$ ipython --no-banner

In [1]: import numpy as np

In [2]: from numpy import linalg as LA

In [3]: np.set_printoptions(precision=2, suppress=True, linewidth=140, sign=" ")

In [4]: rd = lambda a: np.round(a, 2) + 0

In [5]: K = np.loadtxt("arr.csv", delimiter=",")

In [6]: print(K)
[[ 1.   1.5  0.8]
 [ 0.  -0.6  0.4]
 [ 0.5 -0.2 -0.6]
 [-1.4  0.1 -0.9]]

In [7]: x0 = np.array([4, 3, 4])

In [8]: print(rd(K @ (2 * x0)))
[ 23.4  -0.4  -2.  -17.8]

In [9]: print(LA.norm(K @ x0) <= LA.norm(K, 2) * LA.norm(x0) + 1e-9)
True

In [10]: print(rd(K * x0))
[[ 4.   4.5  3.2]
 [ 0.  -1.8  1.6]
 [ 2.  -0.6 -2.4]
 [-5.6  0.3 -3.6]]

In [11]: print(rd(np.einsum("ij,j->i", K, x0)))
[11.7 -0.2 -1.  -8.9]

In [12]: print(rd((K * x0).sum(axis=1)))
[11.7 -0.2 -1.  -8.9]

In [13]: hat = K @ LA.solve(K.T @ K, K.T)

In [14]: print(rd(LA.eigvalsh(hat)))
[ 0.  1.  1.  1.]

In [15]: print(rd((np.eye(4) - hat) @ K))
[[ 0.  0.  0.]
 [ 0.  0.  0.]
 [ 0.  0.  0.]
 [ 0.  0.  0.]]

In [16]: print(rd(hat @ K[:, 2]))
[ 0.8  0.4 -0.6 -0.9]

In [17]: print(rd(np.diag(hat)))
[ 0.89  0.41  0.85  0.86]

In [18]: print(np.trace(hat))
3.0

In [19]: print(LA.matrix_rank(np.eye(4) - hat))
1

In [20]: other = np.array([[2, 2]])

In [21]: arr = np.block([[np.zeros((1, 1)), other], [other.T, np.zeros((2, 2))]])

In [22]: print(arr)
[[ 0.  2.  2.]
 [ 2.  0.  0.]
 [ 2.  0.  0.]]

In [23]: r = LA.matrix_rank(arr)

In [24]: print(r)
2

In [25]: N = LA.svd(arr)[2][r:].T

In [26]: print([int(LA.matrix_rank(arr[:i])) for i in range(1, len(arr) + 1)])
[1, 2, 2]

In [27]: print(rd(N @ N.T))
[[ 0.   0.   0. ]
 [ 0.   0.5 -0.5]
 [ 0.  -0.5  0.5]]

In [28]: print(LA.matrix_rank(arr.T @ arr), LA.matrix_rank(arr @ arr.T))
2 2

In [29]: vals, V = LA.eigh(arr)

In [30]: x0 = np.array([1, 3, 3])

In [31]: print(rd(x0 @ arr @ x0 / (x0 @ x0)), rd(vals[0]), rd(vals[-1]))
1.26 -2.83 2.83

In [32]: print(rd(LA.eigvalsh(arr[1:, 1:])))
[ 0.  0.]

In [33]: print(rd(V * np.maximum(vals, 0) @ V.T))
[[ 1.41  1.    1.  ]
 [ 1.    0.71  0.71]
 [ 1.    0.71  0.71]]

In [34]: M = 4 * np.eye(4) + np.ones((4, 4))

In [35]: print(M)
[[ 5.  1.  1.  1.]
 [ 1.  5.  1.  1.]
 [ 1.  1.  5.  1.]
 [ 1.  1.  1.  5.]]

In [36]: # symmetric

In [37]: other = M / LA.norm(M, axis=1, keepdims=True)

In [38]: cov = other @ other.T

In [39]: print(np.argwhere(np.triu(np.abs(cov) > 0.95, 1)))
[]

In [40]: x0 = np.array([-8, 5, 8, 3])

In [41]: target = M @ x0

In [42]: print(target)
[-24.  28.  40.  20.]

In [43]: print(rd(LA.solve(M, target)))
[-8.  5.  8.  3.]

In [44]: print(rd(LA.solve(M, target + M[:, 2])))
[-8.  5.  9.  3.]

In [45]: print(rd(LA.solve(M, -1 * target)))
[ 8. -5. -8. -3.]

In [46]: print(rd(LA.solve(M.T, M[3])))
[ 0.  0.  0.  1.]

In [47]: other = LA.inv(M)

In [48]: print(rd(LA.slogdet(M)[0]))
1.0

In [49]: print((np.abs(other) > 1e-9).astype(int))
[[ 1  1  1  1]
 [ 1  1  1  1]
 [ 1  1  1  1]
 [ 1  1  1  1]]

In [50]: print(rd(M @ other))
[[ 1.  0.  0.  0.]
 [ 0.  1.  0.  0.]
 [ 0.  0.  1.  0.]
 [ 0.  0.  0.  1.]]

In [51]: print(rd(LA.det(M) * other))
[[112. -16. -16. -16.]
 [-16. 112. -16. -16.]
 [-16. -16. 112. -16.]
 [-16. -16. -16. 112.]]
